$ python -q
>>> import numpy as np
>>> np.set_printoptions(precision=2, suppress=True, linewidth=200, sign=" ")
>>> E = np.load("m.npy")
>>> print(E)
[[-0.05 -0.53 -0.42 -0.25]
 [ 0.55 -0.33  0.38  0.23]
 [ 0.4   0.67  0.03  0.1 ]
 [-0.25  0.12  0.59 -0.72]
 [-0.25  0.38 -0.47 -0.08]
 [-0.65 -0.02  0.32  0.59]]
>>> u = np.array([-3, -5])
>>> print(np.correlate(E[1], E[2], "full"))
[ 0.06 -0.02  0.4   0.03  0.13  0.31  0.09]
>>> vec = np.array([9, 4, 6, 2])
>>> h = np.maximum(E @ vec, 0)
>>> print(np.maximum(E @ vec, 0) - np.maximum(-E @ vec, 0))
[-5.59  6.36  6.64  0.35 -3.68 -2.76]
>>> print(E.T @ h)
[ 6.03  2.4   2.82  1.92]
>>> print(h)
[ 0.    6.36  6.64  0.35  0.    0.  ]
>>> print(np.maximum(E @ (3 * vec), 0))
[  0.    19.07  19.91   1.04   0.     0.  ]
>>> print(np.linalg.pinv(E))
[[-0.05  0.55  0.4  -0.25 -0.25 -0.65]
 [-0.53 -0.33  0.67  0.12  0.38 -0.02]
 [-0.42  0.38  0.03  0.59 -0.47  0.32]
 [-0.25  0.23  0.1  -0.72 -0.08  0.59]]
>>> print(np.round(E.T @ E, 2) + 0)
[[ 1.  0.  0.  0.]
 [ 0.  1.  0.  0.]
 [ 0.  0.  1.  0.]
 [ 0.  0.  0.  1.]]
>>> print(np.linalg.svd(E, compute_uv=False))
[ 1.  1.  1.  1.]
>>> print(np.linalg.norm(E, axis=0))
[ 1.  1.  1.  1.]
>>> print(np.round(E[:, 2] @ E[:, 1], 2))
-0.0
>>> Q, Rm = np.linalg.qr(E)
>>> print(Q @ Rm)
[[-0.05 -0.53 -0.42 -0.25]
 [ 0.55 -0.33  0.38  0.23]
 [ 0.4   0.67  0.03  0.1 ]
 [-0.25  0.12  0.59 -0.72]
 [-0.25  0.38 -0.47 -0.08]
 [-0.65 -0.02  0.32  0.59]]
>>> print(Rm.round(2) + 0)
[[ 1.  0.  0.  0.]
 [ 0.  1.  0.  0.]
 [ 0.  0.  1.  0.]
 [ 0.  0.  0.  1.]]
>>> print(np.allclose(Rm.T @ Rm, E.T @ E))
True
>>> print(np.round(Q.T @ Q, 2) + 0)
[[ 1.  0.  0.  0.]
 [ 0.  1.  0.  0.]
 [ 0.  0.  1.  0.]
 [ 0.  0.  0.  1.]]
>>> vec = np.array([1, 3, 1, 1])
>>> rhs = E @ vec
>>> b, lr = np.zeros(4), 1 / np.linalg.norm(E, 2) ** 2
>>> for i in range(20):
...     b -= lr * E.T @ (E @ b - rhs)
...     if i % 5 == 0: print(i, round(np.linalg.norm(E @ b - rhs), 2))
... 
0 0.0
5 0.0
10 0.0
15 0.0
>>> print(round(float(np.linalg.cond(E)), 2))
1.0
>>> W0 = np.load("out6.npy")
>>> print(W0)
[[-14  14  -7  14]
 [ 14 -14   7 -14]
 [ 14 -14   7 -14]]
>>> print(round(np.trace(np.linalg.pinv(W0) @ W0), 2))
1.0
>>> Uu, sv, VT = np.linalg.svd(W0)
>>> print(sv.round(2) + 0)
[ 43.71   0.     0.  ]
>>> print(np.argmax(sv[:-1] / (sv[1:] + 1e-6)) + 1)
1
>>> other = Uu[:, :1] @ np.diag(sv[:1]) @ VT[:1]
>>> print(np.linalg.matrix_rank(other))
1
>>> print(round(float(np.abs(W0 - other).max()), 2))
0.0
>>> Uu, sv, VT = np.linalg.svd(W0)
>>> vecs = VT[:(sv > 1e-8).sum()]
>>> rng = np.random.default_rng(15321)
>>> vec = W0[2] + -3 * W0[1] + rng.integers(2) * np.eye(4)[2]
>>> print(vec)
[-28.  28. -13.  28.]
>>> print(np.allclose(vecs.T @ vecs @ vec, vec))
False
>>> vec = np.array([2, 2, 1, 1])
>>> rhs = E @ vec
>>> print(np.linalg.lstsq(E, rhs)[0])
[ 2.  2.  1.  1.]
>>> print(np.linalg.solve(E.T @ E, E.T @ rhs))
[ 2.  2.  1.  1.]
>>> rhs = rhs + 0.1 * rng.normal(size=6)
>>> print(rhs)
[-1.88  1.11  2.42 -0.36 -0.22 -0.38]
>>> b, *_ = np.linalg.lstsq(E, rhs)
>>> print([round(float(np.linalg.norm(np.linalg.solve(E.T @ E + lam * np.eye(4), E.T @ rhs))), 2) for lam in (0, 1, 10, 100)])
[3.3, 1.65, 0.3, 0.03]
>>> print(b)
[ 2.05  2.13  1.05  1.03]
>>> m1 = np.loadtxt("dump.csv", delimiter=",")
>>> print(m1)
[[ 2.  1.  0.  2.  0.]
 [ 0.  0.  0.  0.  0.]
 [ 0. -1.  2.  2.  1.]
 [ 0.  0.  0.  0.  0.]
 [ 0.  2. -2.  1. -2.]
 [-2.  1. -2.  1. -2.]
 [ 1. -1.  0. -2.  2.]
 [ 0.  0.  0.  0.  0.]
 [ 0.  3. -4.  1. -3.]
 [ 1.  0. -2. -2.  1.]
 [ 0.  0.  0.  0.  0.]
 [ 2.  1.  0.  2.  0.]
 [ 0.  1. -2.  0. -1.]
 [ 0.  2. -2.  1. -2.]
 [ 3.  0.  0.  0.  2.]
 [ 1. -1.  0. -2.  2.]
 [ 0. -1.  2.  2.  1.]
 [-2.  2. -2.  2. -3.]
 [ 0.  2. -2.  1. -2.]
 [ 2. -1.  2.  1.  2.]
 [ 1.  1. -2. -1.  0.]
 [ 3. -2.  2. -1.  4.]
 [ 0.  0.  0.  0.  0.]
 [ 2.  0.  0.  1.  1.]
 [ 0.  1. -2.  0. -1.]
 [ 1.  0. -2. -2.  1.]
 [ 1.  2. -4. -1. -1.]
 [ 0.  0.  0.  0.  0.]
 [ 0.  0.  0.  2.  0.]
 [ 1.  0.  0.  1.  1.]
 [ 0.  0.  0.  0.  0.]]
>>> hat = m1 @ np.linalg.solve(m1.T @ m1, m1.T)
>>> print(np.round(np.trace(hat), 2))
5.0
>>> print(np.round(hat @ m1[:, 2], 2) + 0)
[ 0.  0.  2.  0. -2. -2.  0.  0. -4. -2.  0.  0. -2. -2.  0.  0.  2. -2. -2.  2. -2.  2.  0.  0. -2. -2. -4.  0.  0.  0.  0.]
>>> print(np.diag(hat))
[ 0.22  0.    0.22  0.    0.12  0.3   0.15  0.    0.24  0.2   0.    0.22  0.13  0.12  0.23  0.15  0.22  0.34  0.12  0.16  0.19  0.25  0.    0.29  0.13  0.2   0.24  0.    0.28  0.3   0.  ]
>>> G = np.cov(m1, rowvar=False)
>>> print(G.shape)
(5, 5)
>>> print(np.argsort(-m1.std(axis=0).round(6), kind="stable"))
[ 2  4  3  0  1]
>>> print(np.polyfit(m1[:, 0], m1[:, 1], 1))
[-0.39  0.6 ]
>>> print(np.argwhere(np.triu(np.abs(np.corrcoef(m1.T)) > 0.8, 1)))
[[ 1  2]
 [ 1  4]]
>>> print(np.linalg.eigvalsh(G)[::-1])
[ 6.07  2.18  0.92  0.07  0.01]
>>> print(G)
[[ 1.32 -0.52  0.63 -0.36  1.32]
 [-0.52  1.31 -1.54  0.42 -1.65]
 [ 0.63 -1.54  2.5   0.39  1.82]
 [-0.36  0.42  0.39  1.61 -0.81]
 [ 1.32 -1.65  1.82 -0.81  2.5 ]]
>>> print(np.median(m1, axis=0))
[ 0.  0.  0.  0.  0.]
>>> cen = (m1 - m1.mean(axis=0)) / m1.std(axis=0)
>>> print(np.argwhere(np.abs(cen) > 2))
[[  5   0]
 [  8   1]
 [  8   2]
 [ 14   0]
 [ 17   0]
 [ 21   0]
 [ 21   1]
 [ 21   4]
 [ 26   2]]
>>> b = np.linalg.lstsq(np.delete(cen, 2, axis=1), cen[:, 2])[0]
>>> print(np.abs(b).argmax())
1
>>> print(np.round(1 - np.var(cen[:, 2] - np.delete(cen, 2, axis=1) @ b), 2))
0.95
>>> W1 = np.array([[2, 3, 5, 3], [1, 3, 1, 3], [0, 5, 2, 5], [4, 2, 5, 4], [1, 5, 2, 0]])
>>> b = np.array([-2, 0, -2, -1])
>>> H = np.maximum(m1 @ W1 + b, 0)
>>> print(np.linalg.matrix_rank(H))
4
>>> W2 = np.array([[3, 6], [8, 8], [5, 7], [3, 6]])
>>> print((H @ W2).round(6).argmax(axis=1))
[ 1  0  1  0  1  0  0  0  1  0  0  1  0  1  1  0  1  1  1  1  0  1  0  1  0  0  0  0  1  1  0]
>>> vec = np.array([2, 0, 4, 5, 3])
>>> rhs = m1 @ vec
>>> print(np.round(np.linalg.lstsq(m1, rhs)[0], 2) + 0)
[ 2.  0.  4.  5.  3.]
>>> print(rhs)
[ 14.   0.  21.   0.  -9. -13.  -2.   0. -20. -13.   0.  14. -11.  -9.  12.  -2.  21. -11.  -9.  23. -11.  21.   0.  12. -11. -13. -22.   0.  10.  10.   0.]
>>> rhs = rhs + 0.1 * rng.normal(size=31)
>>> print(rhs)
[ 14.    -0.05  20.94   0.1   -9.01 -12.9   -1.95   0.13 -20.02 -12.99   0.14  14.06 -11.15  -8.88  12.08  -1.79  21.08 -10.93  -9.03  23.26 -10.87  21.05   0.08  11.96 -10.98 -12.97 -21.98  -0.04
  10.1    9.84  -0.11]
>>> b, *_ = np.linalg.lstsq(m1, rhs)
>>> print(b)
[ 1.94  0.13  4.01  5.01  3.12]
>>> sv = 3 * 0.7 ** np.arange(3)
>>> X = rng.normal(size=(28, 3)) * rng.permutation(sv)
>>> print(X)
[[ 2.15  2.12  4.53]
 [-2.78  0.94  3.09]
 [-0.97 -0.03  4.08]
 [ 0.34 -0.67 -3.69]
 [ 0.84 -0.84  0.07]
 [-1.31 -6.2   0.43]
 [ 2.79  3.41  0.88]
 [-1.2   1.62  2.15]
 [-1.66  1.51  1.93]
 [-0.78 -2.67 -3.47]
 [-0.5   3.37 -1.16]
 [ 1.72  1.39 -1.14]
 [-1.39  2.8  -0.72]
 [-1.23 -4.2   1.57]
 [ 3.26 -6.67  0.01]
 [ 0.4   3.29  1.53]
 [ 2.49  0.84 -4.57]
 [ 0.22  1.1  -2.79]
 [-2.22  2.54 -4.49]
 [-1.25 -3.07  0.99]
 [-0.46 -3.11  0.19]
 [ 0.31  1.56 -1.97]
 [ 2.15 -1.47 -2.06]
 [ 0.36  2.69  0.65]
 [-0.63  5.21 -2.26]
 [ 0.86  1.41 -3.19]
 [ 0.02  4.34  1.4 ]
 [ 0.14  1.3   0.37]]
>>> W2 = X[[4, 24]].astype(float)
>>> for _ in range(5):
...     lab = np.linalg.norm(X[:, None] - W2, axis=-1).argmin(axis=1)
...     W2 = np.array([X[lab == j].mean(axis=0) for j in range(2)])
... 
>>> print(lab)
[ 0  0  0  1  0  0  1  0  0  0  1  1  1  0  0  1  1  1  1  0  0  1  0  1  1  1  1  1]
>>> print(np.bincount(lab))
[ 13  15]
>>> print(W2)
[[-0.25 -1.7   1.04]
 [ 0.33  2.31 -1.41]]
>>> hat = X @ np.linalg.solve(X.T @ X, X.T)
>>> print(np.allclose(hat @ hat, hat))
True
>>> print(hat @ X[:, 0])
[ 2.15 -2.78 -0.97  0.34  0.84 -1.31  2.79 -1.2  -1.66 -0.78 -0.5   1.72 -1.39 -1.23  3.26  0.4   2.49  0.22 -2.22 -1.25 -0.46  0.31  2.15  0.36 -0.63  0.86  0.02  0.14]
>>> print(np.linalg.matrix_rank(np.eye(28) - hat))
25
>>> other = X + rng.integers(-2, 3, (28, 2)) @ rng.integers(-2, 3, (2, 3))
>>> print(other)
[[  4.15   0.12   0.53]
 [ -1.78  -0.06   1.09]
 [  0.03  -1.03   2.08]
 [ -0.66   0.33  -1.69]
 [  0.84  -0.84   0.07]
 [ -2.31  -5.2    2.43]
 [  3.79   2.41  -1.12]
 [ -1.2    1.62   2.15]
 [ -2.66   2.51   3.93]
 [  1.22  -4.67  -7.47]
 [ -3.5    6.37   4.84]
 [  0.72   2.39   0.86]
 [  0.61   0.8   -4.72]
 [ -0.23  -5.2   -0.43]
 [  2.26  -5.67   2.01]
 [  0.4    3.29   1.53]
 [  0.49   2.84  -0.57]
 [ -1.78   3.1    1.21]
 [  1.78  -1.46 -12.49]
 [  0.75  -5.07  -3.01]
 [ -0.46  -3.11   0.19]
 [  2.31  -0.44  -5.97]
 [  4.15  -3.47  -6.06]
 [  2.36   0.69  -3.35]
 [  0.37   4.21  -4.26]
 [ -1.14   3.41   0.81]
 [  4.02   0.34  -6.6 ]
 [  1.14   0.3   -1.63]]
>>> print(np.linalg.matrix_rank(other - X, tol=1e-8))
1
>>> print(np.round(np.linalg.svd(other - X, compute_uv=False), 2) + 0)
[ 23.49   0.     0.  ]
>>> cen = X - X.mean(axis=0)
>>> vecs = np.linalg.svd(cen)[2][:2]
>>> other = cen - cen @ vecs.T @ vecs
>>> print((cen @ vecs.T).std(axis=0))
[ 2.97  2.43]
>>> print(other.std(axis=0))
[ 1.47  0.04  0.23]
>>> F = np.load("case12.npy")
>>> print(F)
[[ 6.  0.  0.]
 [ 0.  2.  0.]
 [ 0.  0.  2.]]
>>> print(F @ F)
[[ 36.   0.   0.]
 [  0.   4.   0.]
 [  0.   0.   4.]]
>>> print(np.prod(np.diag(F)), round(np.linalg.det(F), 2))
24.0 24.0
>>> def softmax(z):
...     e = np.exp(z - z.max(axis=-1, keepdims=True))
...     return e / e.sum(axis=-1, keepdims=True)
... 
>>> print(np.round(softmax(10 * F[0]), 2) + 0)
[ 1.  0.  0.]
>>> print(softmax(F).sum(axis=1))
[ 1.  1.  1.]
>>> scores = F @ F.T / np.sqrt(3)
>>> print(np.round(softmax(scores)[0] @ F, 2) + 0)
[ 6.  0.  0.]
>>> print(np.round(softmax(scores), 2) + 0)
[[ 1.    0.    0.  ]
 [ 0.08  0.83  0.08]
 [ 0.08  0.08  0.83]]
>>> arr = np.load("data.npy")
>>> print(arr)
[[-0.7  1.  -1. ]
 [ 0.8 -2.4 -1.1]
 [ 0.3 -0.1  0.3]
 [-1.7 -1.2 -0.9]
 [-2.2 -0.1  0.2]
 [-0.6 -0.3 -0.5]
 [ 0.3 -0.9  4.5]
 [ 1.1 -0.1 -0.2]
 [ 0.3 -0.5  1.5]
 [-1.3 -0.7 -0.6]
 [ 0.6 -0.6 -0.3]
 [ 0.4 -0.1  0.9]]
>>> G = np.cov(arr, rowvar=False)
>>> print(G.shape)
(3, 3)
>>> print(np.round(np.polyfit(arr[:, 2], arr[:, 1], 1), 2) + 0)
[ 0.  -0.5]
>>> print(round(float(np.corrcoef(arr[:, 2], arr[:, 1])[0, 1]), 2))
-0.0
>>> print(G.round(2) + 0)
[[ 1.12 -0.14  0.41]
 [-0.14  0.66  0.  ]
 [ 0.41  0.    2.41]]
>>> print(np.argwhere(np.triu(np.abs(np.corrcoef(arr.T)) > 0.8, 1)))
[]
